% ipython --no-banner

In [1]: import numpy as np

In [2]: import numpy.linalg as la

In [3]: np.set_printoptions(suppress=True, linewidth=140)

In [4]: M = np.array([[4, 1, 4, 1],
   ...:     [4, 1, 4, 1],
   ...:     [0, 0, 0, 0],
   ...:     [5, 1, 6, 1],
   ...:     [5, 1, 5, 1],
   ...:     [5, 1, 6, 1],
   ...:     [1, 0, 1, 5],
   ...:     [1, 0, 1, 0],
   ...:     [1, 0, 1, 0],
   ...:     [0, 0, 0, 5],
   ...:     [0, 0, 0, 5],
   ...:     [5, 1, 6, 1],
   ...:     [1, 0, 1, 5],
   ...:     [0, 0, 0, 0],
   ...:     [1, 0, 2, 0]])

In [5]: # row 1 repeats row 0

In [6]: Q, r_ = la.qr(M)

In [7]: np.allclose(r_.T @ r_, M.T @ M)
Out[7]: True

In [8]: np.round(abs(r_[0, 0]), 2), np.round(la.norm(M[:, 0]), 2)
Out[8]: (np.float64(11.7), np.float64(11.7))

In [9]: np.round(Q @ r_, 2) + 0
Out[9]: 
array([[4., 1., 4., 1.],
       [4., 1., 4., 1.],
       [0., 0., 0., 0.],
       [5., 1., 6., 1.],
       [5., 1., 5., 1.],
       [5., 1., 6., 1.],
       [1., 0., 1., 5.],
       [1., 0., 1., 0.],
       [1., 0., 1., 0.],
       [0., 0., 0., 5.],
       [0., 0., 0., 5.],
       [5., 1., 6., 1.],
       [1., 0., 1., 5.],
       [0., 0., 0., 0.],
       [1., 0., 2., 0.]])

In [10]: r_.round(2)
Out[10]: 
array([[-11.7 ,  -2.39, -13.07,  -3.25],
       [  0.  ,  -0.53,   0.51,   3.35],
       [  0.  ,   0.  ,  -1.37,   2.31],
       [  0.  ,   0.  ,   0.  ,  -8.88]])

In [11]: np.round(Q.T @ Q, 2) + 0
Out[11]: 
array([[1., 0., 0., 0.],
       [0., 1., 0., 0.],
       [0., 0., 1., 0.],
       [0., 0., 0., 1.]])

In [12]: cen = (M - M.mean(axis=0)) / M.std(axis=0)

In [13]: np.argwhere(np.abs(cen) > 2)
Out[13]: array([], shape=(0, 2), dtype=int64)

In [14]: np.round(cen.std(axis=0), 2)
Out[14]: array([1., 1., 1., 1.])

In [15]: coef = la.lstsq(np.delete(cen, 0, axis=1), cen[:, 0])[0]

In [16]: coef.round(2)
Out[16]: array([0.37, 0.64, 0.01])

In [17]: d = la.norm(M[:, None] - M[None], axis=-1)

In [18]: (d + 1e9 * np.eye(15)).round(6).argmin(axis=1)
Out[18]: array([ 1,  0, 13,  5,  3,  3, 12,  8,  7, 10,  9,  3,  6,  2,  7])

In [19]: np.flatnonzero(d[8] < d.mean() / 2)
Out[19]: array([ 2,  7,  8, 13, 14])

In [20]: np.round(la.norm(M - M.mean(axis=0), axis=1), 2)
Out[20]: array([2.55, 2.55, 3.75, 4.61, 3.89, 4.61, 3.8 , 2.6 , 2.6 , 4.66, 4.66, 4.61, 3.8 , 3.75, 2.2 ])

In [21]: np.round(la.norm(M, axis=1), 2)
Out[21]: array([5.83, 5.83, 0.  , 7.94, 7.21, 7.94, 5.2 , 1.41, 1.41, 5.  , 5.  , 7.94, 5.2 , 0.  , 2.24])

In [22]: np.unravel_index(d.round(6).argmax(), d.shape)
Out[22]: (np.int64(3), np.int64(9))

In [23]: cen = M - M.mean(axis=0)

In [24]: U, s, Vh = la.svd(cen, full_matrices=False)

In [25]: np.round(cen.mean(axis=0), 2) + 0
Out[25]: array([0., 0., 0., 0.])

In [26]: np.abs(Vh[0]).argmax()
Out[26]: np.int64(2)

In [27]: np.searchsorted(np.cumsum(s ** 2) / (s ** 2).sum(), 0.9) + 1
Out[27]: np.int64(2)

In [28]: (np.sign(U[:, 0]) == np.sign(U[0, 0])).astype(int)
Out[28]: array([1, 1, 0, 1, 1, 1, 0, 0, 0, 0, 0, 1, 0, 0, 0])

In [29]: rng = np.random.default_rng(80478)

In [30]: A = np.eye(3, dtype=int)[rng.permutation(3)] * np.array([2, 0, -2])

In [31]: A
Out[31]: 
array([[ 0,  0, -2],
       [ 0,  0,  0],
       [ 2,  0,  0]])

In [32]: C = M[[5, 7]].astype(float)

In [33]: for _ in range(3):
    ...:     idx = la.norm(M[:, None] - C, axis=-1).argmin(axis=1)
    ...:     C = np.array([M[idx == j].mean(axis=0) for j in range(2)])
    ...: 

In [34]: idx
Out[34]: array([0, 0, 1, 0, 0, 0, 1, 1, 1, 1, 1, 0, 1, 1, 1])

In [35]: np.round(C[1] - C[0], 2)
Out[35]: array([-4.11, -1.  , -4.5 ,  1.22])

In [36]: np.abs(C[1] - C[0]).argmax()
Out[36]: np.int64(2)

In [37]: other = np.array([[0, -1, -2], [-2, 1, 1]])

In [38]: C = np.kron(other, A)

In [39]: C.shape
Out[39]: (6, 9)

In [40]: [round(float(x), 2) for x in la.svd(A, compute_uv=False)[:3]]
Out[40]: [2.0, 2.0, 0.0]

In [41]: np.argsort(-la.norm(A, axis=0).round(6), kind="stable")[:3]
Out[41]: array([0, 2, 1])

In [42]: K = np.load("arr.npy")

In [43]: K.round(2)
Out[43]: 
array([[0.33, 0.  , 0.33, 0.  , 0.33, 0.  , 0.  ],
       [0.25, 0.25, 0.  , 0.  , 0.25, 0.25, 0.  ],
       [0.  , 0.  , 0.67, 0.  , 0.  , 0.  , 0.33],
       [0.  , 0.33, 0.  , 0.67, 0.  , 0.  , 0.  ],
       [0.  , 0.33, 0.  , 0.33, 0.33, 0.  , 0.  ],
       [0.  , 0.33, 0.  , 0.33, 0.  , 0.33, 0.  ],
       [0.  , 0.  , 0.33, 0.  , 0.  , 0.33, 0.33]])

In [44]: gram = K.T @ K

In [45]: gram.round(2)
Out[45]: 
array([[0.17, 0.06, 0.11, 0.  , 0.17, 0.06, 0.  ],
       [0.06, 0.4 , 0.  , 0.44, 0.17, 0.17, 0.  ],
       [0.11, 0.  , 0.67, 0.  , 0.11, 0.11, 0.33],
       [0.  , 0.44, 0.  , 0.67, 0.11, 0.11, 0.  ],
       [0.17, 0.17, 0.11, 0.11, 0.28, 0.06, 0.  ],
       [0.06, 0.17, 0.11, 0.11, 0.06, 0.28, 0.11],
       [0.  , 0.  , 0.33, 0.  , 0.  , 0.11, 0.22]])

In [46]: (K @ K.T).shape
Out[46]: (7, 7)

In [47]: np.round(la.svd(K, compute_uv=False) ** 2, 2)
Out[47]: array([1.13, 0.89, 0.37, 0.24, 0.05, 0.02, 0.01])

In [48]: np.allclose(gram, gram.T)
Out[48]: True

In [49]: np.unravel_index(np.abs(K).argmax(), K.shape)
Out[49]: (np.int64(2), np.int64(2))

In [50]: K.sum(axis=1)
Out[50]: array([1., 1., 1., 1., 1., 1., 1.])

In [51]: np.count_nonzero(K)
Out[51]: np.int64(20)

In [52]: np.round(np.diff(K, axis=0), 2)
Out[52]: 
array([[-0.08,  0.25, -0.33,  0.  , -0.08,  0.25,  0.  ],
       [-0.25, -0.25,  0.67,  0.  , -0.25, -0.25,  0.33],
       [ 0.  ,  0.33, -0.67,  0.67,  0.  ,  0.  , -0.33],
       [ 0.  ,  0.  ,  0.  , -0.33,  0.33,  0.  ,  0.  ],
       [ 0.  ,  0.  ,  0.  ,  0.  , -0.33,  0.33,  0.  ],
       [ 0.  , -0.33,  0.33, -0.33,  0.  ,  0.  ,  0.33]])

In [53]: np.round((K + K.T) / 2, 2)
Out[53]: 
array([[0.33, 0.12, 0.17, 0.  , 0.17, 0.  , 0.  ],
       [0.12, 0.25, 0.  , 0.17, 0.29, 0.29, 0.  ],
       [0.17, 0.  , 0.67, 0.  , 0.  , 0.  , 0.33],
       [0.  , 0.17, 0.  , 0.67, 0.17, 0.17, 0.  ],
       [0.17, 0.29, 0.  , 0.17, 0.33, 0.  , 0.  ],
       [0.  , 0.29, 0.  , 0.17, 0.  , 0.33, 0.17],
       [0.  , 0.  , 0.33, 0.  , 0.  , 0.17, 0.33]])

In [54]: round(float(np.abs(la.eigvals(K)).max()), 2)
Out[54]: 1.0

In [55]: np.round((K - K.T) / 2, 2)
Out[55]: 
array([[ 0.  , -0.12,  0.17,  0.  ,  0.17,  0.  ,  0.  ],
       [ 0.12,  0.  ,  0.  , -0.17, -0.04, -0.04,  0.  ],
       [-0.17,  0.  ,  0.  ,  0.  ,  0.  ,  0.  ,  0.  ],
       [ 0.  ,  0.17,  0.  ,  0.  , -0.17, -0.17,  0.  ],
       [-0.17,  0.04,  0.  ,  0.17,  0.  ,  0.  ,  0.  ],
       [ 0.  ,  0.04,  0.  ,  0.17,  0.  ,  0.  , -0.17],
       [ 0.  ,  0.  ,  0.  ,  0.  ,  0.  ,  0.17,  0.  ]])

In [56]: np.round(np.sort(np.abs(la.eigvals(K))), 2)
Out[56]: array([0.15, 0.15, 0.33, 0.33, 0.33, 0.81, 1.  ])

In [57]: np.round(la.det(K), 2)
Out[57]: np.float64(0.0)

In [58]: np.allclose(K @ K.T, K.T @ K)
Out[58]: False

In [59]: np.allclose(K, K.T)
Out[59]: False

In [60]: np.round(la.matrix_power(K, 4), 2)
Out[60]: 
array([[0.06, 0.15, 0.27, 0.17, 0.1 , 0.11, 0.15],
       [0.09, 0.23, 0.11, 0.25, 0.16, 0.1 , 0.04],
       [0.01, 0.07, 0.42, 0.07, 0.01, 0.16, 0.26],
       [0.1 , 0.27, 0.05, 0.31, 0.15, 0.1 , 0.01],
       [0.1 , 0.27, 0.05, 0.3 , 0.16, 0.1 , 0.01],
       [0.1 , 0.27, 0.05, 0.3 , 0.15, 0.12, 0.01],
       [0.04, 0.15, 0.27, 0.17, 0.05, 0.16, 0.16]])

In [61]: idx = rng.permutation(7)

In [62]: idx
Out[62]: array([2, 5, 1, 4, 6, 0, 3])

In [63]: other = K[idx][:, idx]

In [64]: np.allclose(other, K)
Out[64]: False

In [65]: np.round(np.diag(other), 2)
Out[65]: array([0.67, 0.33, 0.25, 0.33, 0.33, 0.33, 0.67])

In [66]: np.round(la.matrix_power(K, 100), 2)
Out[66]: 
array([[0.08, 0.21, 0.16, 0.24, 0.12, 0.12, 0.08],
       [0.08, 0.21, 0.16, 0.24, 0.12, 0.12, 0.08],
       [0.08, 0.21, 0.16, 0.24, 0.12, 0.12, 0.08],
       [0.08, 0.21, 0.16, 0.24, 0.12, 0.12, 0.08],
       [0.08, 0.21, 0.16, 0.24, 0.12, 0.12, 0.08],
       [0.08, 0.21, 0.16, 0.24, 0.12, 0.12, 0.08],
       [0.08, 0.21, 0.16, 0.24, 0.12, 0.12, 0.08]])

In [67]: K @ np.ones(7)
Out[67]: array([1., 1., 1., 1., 1., 1., 1.])

In [68]: K.sum(axis=1)
Out[68]: array([1., 1., 1., 1., 1., 1., 1.])

In [69]: pr = np.eye(7)[6]

In [70]: for _ in range(4):
    ...:     pr = pr @ K
    ...:     print(pr.round(2))
    ...: 
[0.   0.   0.33 0.   0.   0.33 0.33]
[0.   0.11 0.33 0.11 0.   0.22 0.22]
[0.03 0.14 0.3  0.15 0.03 0.18 0.19]
[0.04 0.15 0.27 0.17 0.05 0.16 0.16]

In [71]: X = np.loadtxt("dump.csv", delimiter=",")

In [72]: X
Out[72]: 
array([[-1.  , -0.4 , -1.1 ,  0.2 , -0.9 , -0.56, -2.2 ],
       [ 1.9 , -1.4 , -1.2 , -0.1 ,  1.  ,  0.32,  0.2 ],
       [ 0.8 , -1.2 ,  1.1 ,  1.7 ,  1.1 , -4.97,  0.4 ],
       [ 1.4 ,  0.1 , -0.2 ,  1.3 , -0.8 , -3.95,  0.9 ],
       [ 0.5 , -1.6 ,  1.4 ,  0.5 ,  0.3 , -1.46,  0.  ],
       [-1.1 , -0.2 , -0.2 , -0.1 ,  0.2 ,  0.26,  2.3 ],
       [-0.4 , -1.4 ,  1.3 , -1.2 , -1.2 ,  3.53, -1.8 ],
       [-0.4 ,  1.8 , -1.3 ,  0.4 ,  0.8 , -1.21, -0.4 ],
       [-1.1 ,  0.3 ,  1.4 ,  2.1 ,  1.8 , -6.45, -0.9 ],
       [ 1.7 , -1.8 , -0.4 ,  0.4 ,  0.5 , -1.3 , -0.9 ],
       [-0.5 , -0.1 , -0.1 , -0.6 ,  1.1 ,  1.91,  0.6 ],
       [ 0.4 ,  0.2 ,  1.9 ,  1.4 , -0.9 , -4.35,  1.7 ],
       [-0.3 ,  0.1 ,  0.7 ,  0.8 , -0.4 , -2.23,  1.5 ],
       [ 0.6 ,  1.  , -1.8 , -1.5 ,  0.1 ,  4.44, -1.2 ],
       [ 0.7 ,  1.7 ,  0.9 ,  0.5 ,  1.1 , -1.43, -0.4 ],
       [ 1.2 ,  0.  , -0.4 ,  0.8 ,  1.2 , -2.3 , -1.8 ],
       [ 0.4 ,  1.1 , -1.7 ,  0.2 ,  0.5 , -0.52, -1.1 ],
       [ 0.3 , -2.  ,  0.6 ,  0.7 ,  0.8 , -2.05, -1.1 ],
       [-0.6 , -1.3 , -1.4 ,  0.2 ,  1.7 , -0.65, -1.  ],
       [ 0.3 , -0.4 ,  0.3 ,  1.  ,  0.  , -2.96,  0.4 ],
       [-1.  ,  1.  ,  0.5 ,  1.  ,  1.2 , -3.08,  0.3 ],
       [ 0.1 ,  0.4 ,  1.1 , -0.4 , -1.1 ,  1.11,  0.  ],
       [-0.9 , -0.7 , -0.8 ,  0.5 ,  1.6 , -1.49, -2.1 ],
       [ 0.5 ,  1.3 ,  0.3 ,  0.9 , -1.8 , -2.77,  1.  ],
       [ 0.3 ,  1.3 ,  0.8 ,  0.5 ,  0.8 , -1.62, -1.1 ],
       [-0.1 ,  0.2 , -2.4 ,  0.8 ,  0.4 , -2.26, -0.6 ],
       [-1.2 ,  0.9 ,  1.  , -0.6 ,  1.1 ,  1.76, -1.6 ],
       [-1.7 , -0.3 ,  0.3 ,  0.2 , -0.7 , -0.56,  0.1 ],
       [-1.2 , -0.4 ,  0.2 ,  0.1 , -0.5 , -0.36, -0.9 ],
       [ 1.  ,  1.  ,  1.7 ,  0.2 , -1.4 , -0.63,  0.2 ],
       [-1.1 ,  0.4 ,  0.2 ,  0.4 , -0.2 , -1.31,  0.  ],
       [ 0.8 , -0.7 ,  0.5 , -1.6 ,  0.7 ,  4.66, -1.6 ]])

In [73]: d = la.norm(X[:, None] - X[None], axis=-1)

In [74]: d.shape
Out[74]: (32, 32)

In [75]: la.matrix_rank(d ** 2)
Out[75]: np.int64(9)

In [76]: np.flatnonzero(d[21] < d.mean() / 2)
Out[76]: array([21])
